$ python -q
>>> import numpy as np
>>> np.set_printoptions(precision=2, suppress=True, linewidth=120, legacy="1.25")
>>> def rnd(a):
...     return np.round(a, 2) + 0
... 
>>> other = np.array([[2, 1, 2, 2, 0, 1, 1],
...     [2, 0, 0, 0, 1, 1, 2],
...     [2, 0, 1, 0, 1, 2, 0],
...     [1, 1, 1, 2, 1, 2, 2],
...     [0, 2, 2, 2, 0, 0, 1],
...     [2, 1, 0, 2, 1, 0, 2],
...     [2, 0, 2, 0, 0, 1, 2]])
>>> K = other + other.T
>>> print(K)
[[4 3 4 3 0 3 3]
 [3 0 0 1 3 2 2]
 [4 0 2 1 3 2 2]
 [3 1 1 4 3 4 2]
 [0 3 3 3 0 1 1]
 [3 2 2 4 1 0 3]
 [3 2 2 2 1 3 4]]
>>> G = K.T @ K
>>> print(np.trace(G), (K ** 2).sum())
308 308
>>> print(np.allclose(G, G.T))
True
>>> T = np.stack([K, 2 * K, K[::-1]])
>>> print(T.sum(axis=0))
[[15 11 14 11  1 12 13]
 [12  2  2  7 10  6  9]
 [12  3  9  6  9  7  7]
 [12  4  4 16 12 16  8]
 [ 4  9 11 10  3  5  5]
 [12  6  6 13  6  2 11]
 [13  9 10  9  3 12 15]]
>>> print(np.linalg.matrix_rank(T.reshape(3, -1)))
2
>>> print(np.linalg.matrix_rank(T))
[7 7 7]
>>> print((T @ K.T).shape)
(3, 7, 7)
>>> print(rnd(np.linalg.det(T)))
[   796. 101888.   -796.]
>>> vals, evecs = np.linalg.eigh(K)
>>> print(rnd(np.abs(evecs[:, -1])))
[0.49 0.27 0.34 0.44 0.25 0.38 0.42]
>>> print(rnd(np.linalg.svd(K, compute_uv=False)))
[15.86  5.84  3.08  2.73  1.96  1.24  0.42]
>>> print(rnd(vals.sum()), np.trace(K))
14.0 14
>>> print((vals > 1e-8).sum(), (vals < -1e-8).sum())
5 2
>>> print(rnd(evecs.T @ evecs))
[[1. 0. 0. 0. 0. 0. 0.]
 [0. 1. 0. 0. 0. 0. 0.]
 [0. 0. 1. 0. 0. 0. 0.]
 [0. 0. 0. 1. 0. 0. 0.]
 [0. 0. 0. 0. 1. 0. 0.]
 [0. 0. 0. 0. 0. 1. 0.]
 [0. 0. 0. 0. 0. 0. 1.]]
>>> print([round(float(np.linalg.det(K[:i, :i])), 2) + 0 for i in range(1, 8)])
[4.0, -9.0, -18.0, -43.0, -126.0, 487.0, 796.0]
>>> print(rnd(np.linalg.eigvalsh(K).min()))
-5.84
>>> other = np.array([[-3, 3, -3],
...     [-3, 2, 2],
...     [-3, -3, 3],
...     [-2, 2, -3],
...     [3, 3, 1],
...     [3, -3, -3],
...     [-1, 2, 0]])
>>> print(np.vstack([K, other.T]).shape)
(10, 7)
>>> print(np.einsum("ij,ij->i", K, K))
[68 27 38 56 29 43 47]
>>> print(np.einsum("ik,kj->ji", K, other))
[[-33   2  -7  -4 -22 -29 -17]
 [  9  18  15  17   2  24  13]
 [-12 -15 -12 -25   3 -10 -13]]
>>> print(other.T @ K.T)
[[-33   2  -7  -4 -22 -29 -17]
 [  9  18  15  17   2  24  13]
 [-12 -15 -12 -25   3 -10 -13]]
>>> print(K @ other)
[[-33   9 -12]
 [  2  18 -15]
 [ -7  15 -12]
 [ -4  17 -25]
 [-22   2   3]
 [-29  24 -10]
 [-17  13 -13]]
>>> E = np.loadtxt("mat.csv", delimiter=",")
>>> print(E)
[[ 1.  0.  0.]
 [ 0.  0.  3.]
 [ 0. -1.  0.]]
>>> rng = np.random.default_rng(72)
>>> idx = rng.permutation(3)
>>> print(idx)
[2 1 0]
>>> other = E[idx][:, idx]
>>> print(np.allclose(other, E))
False
>>> print(rnd(np.sort(np.abs(np.linalg.eigvals(other)))))
[1.   1.73 1.73]
>>> print(rnd(np.linalg.det(other)), rnd(np.linalg.det(E[idx])))
3.0 -3.0
>>> print(rnd(np.linalg.norm(E, axis=0)))
[1. 1. 3.]
>>> print(E @ E.T)
[[1. 0. 0.]
 [0. 9. 0.]
 [0. 0. 1.]]
>>> other = np.array([[-1, 0], [0, 3], [-2, -3]])
>>> feats = np.tile(other, (2, 3))
>>> print(feats)
[[-1  0 -1  0 -1  0]
 [ 0  3  0  3  0  3]
 [-2 -3 -2 -3 -2 -3]
 [-1  0 -1  0 -1  0]
 [ 0  3  0  3  0  3]
 [-2 -3 -2 -3 -2 -3]]
>>> def softmax(z):
...     e = np.exp(z - z.max(axis=-1, keepdims=True))
...     return e / e.sum(axis=-1, keepdims=True)
... 
>>> print(rnd(softmax(feats[3])))
[0.09 0.24 0.09 0.24 0.09 0.24]
>>> print(softmax(feats).sum(axis=1))
[1. 1. 1. 1. 1. 1.]
>>> print(rnd(softmax(feats[3] + 5)))
[0.09 0.24 0.09 0.24 0.09 0.24]
>>> S = feats @ feats.T / np.sqrt(6)
>>> print(rnd(softmax(S)))
[[0.11 0.03 0.36 0.11 0.03 0.36]
 [0.   0.5  0.   0.   0.5  0.  ]
 [0.   0.   0.5  0.   0.   0.5 ]
 [0.11 0.03 0.36 0.11 0.03 0.36]
 [0.   0.5  0.   0.   0.5  0.  ]
 [0.   0.   0.5  0.   0.   0.5 ]]
>>> print(rnd(softmax(S)[3] @ feats))
[-1.66 -1.99 -1.66 -1.99 -1.66 -1.99]
>>> J = np.load("x.npy")
>>> print(rnd(J))
[[0.17 0.23 0.17 0.17 0.17]
 [0.23 0.33 0.23 0.23 0.23]
 [0.17 0.23 0.17 0.17 0.17]
 [0.17 0.23 0.17 0.17 0.17]
 [0.17 0.23 0.17 0.17 0.17]]
>>> vals, evecs = np.linalg.eigh(J)
>>> print(rnd(np.abs(evecs[:, -1])))
[0.41 0.57 0.41 0.41 0.41]
>>> print(rnd(evecs @ np.diag(vals) @ evecs.T))
[[0.17 0.23 0.17 0.17 0.17]
 [0.23 0.33 0.23 0.23 0.23]
 [0.17 0.23 0.17 0.17 0.17]
 [0.17 0.23 0.17 0.17 0.17]
 [0.17 0.23 0.17 0.17 0.17]]
>>> print(rnd(np.linalg.eigvalsh(J @ J)))
[0. 0. 0. 0. 1.]
>>> print(rnd(vals.sum()), np.trace(J))
1.0 1.0
>>> print(rnd(evecs.T @ J @ evecs))
[[0. 0. 0. 0. 0.]
 [0. 0. 0. 0. 0.]
 [0. 0. 0. 0. 0.]
 [0. 0. 0. 0. 0.]
 [0. 0. 0. 0. 1.]]
>>> rk = np.linalg.matrix_rank(J)
>>> print(rk)
1
>>> null = np.linalg.svd(J)[2][rk:].T
>>> print([int(np.linalg.matrix_rank(J[:, :j + 1])) for j in range(5)])
[1, 1, 1, 1, 1]
>>> print(rnd(J @ null))
[[0. 0. 0. 0.]
 [0. 0. 0. 0.]
 [0. 0. 0. 0.]
 [0. 0. 0. 0.]
 [0. 0. 0. 0.]]
>>> print([int(np.linalg.matrix_rank(J[:i])) for i in range(1, len(J) + 1)])
[1, 1, 1, 1, 1]
>>> print(np.allclose(J @ null, 0))
True
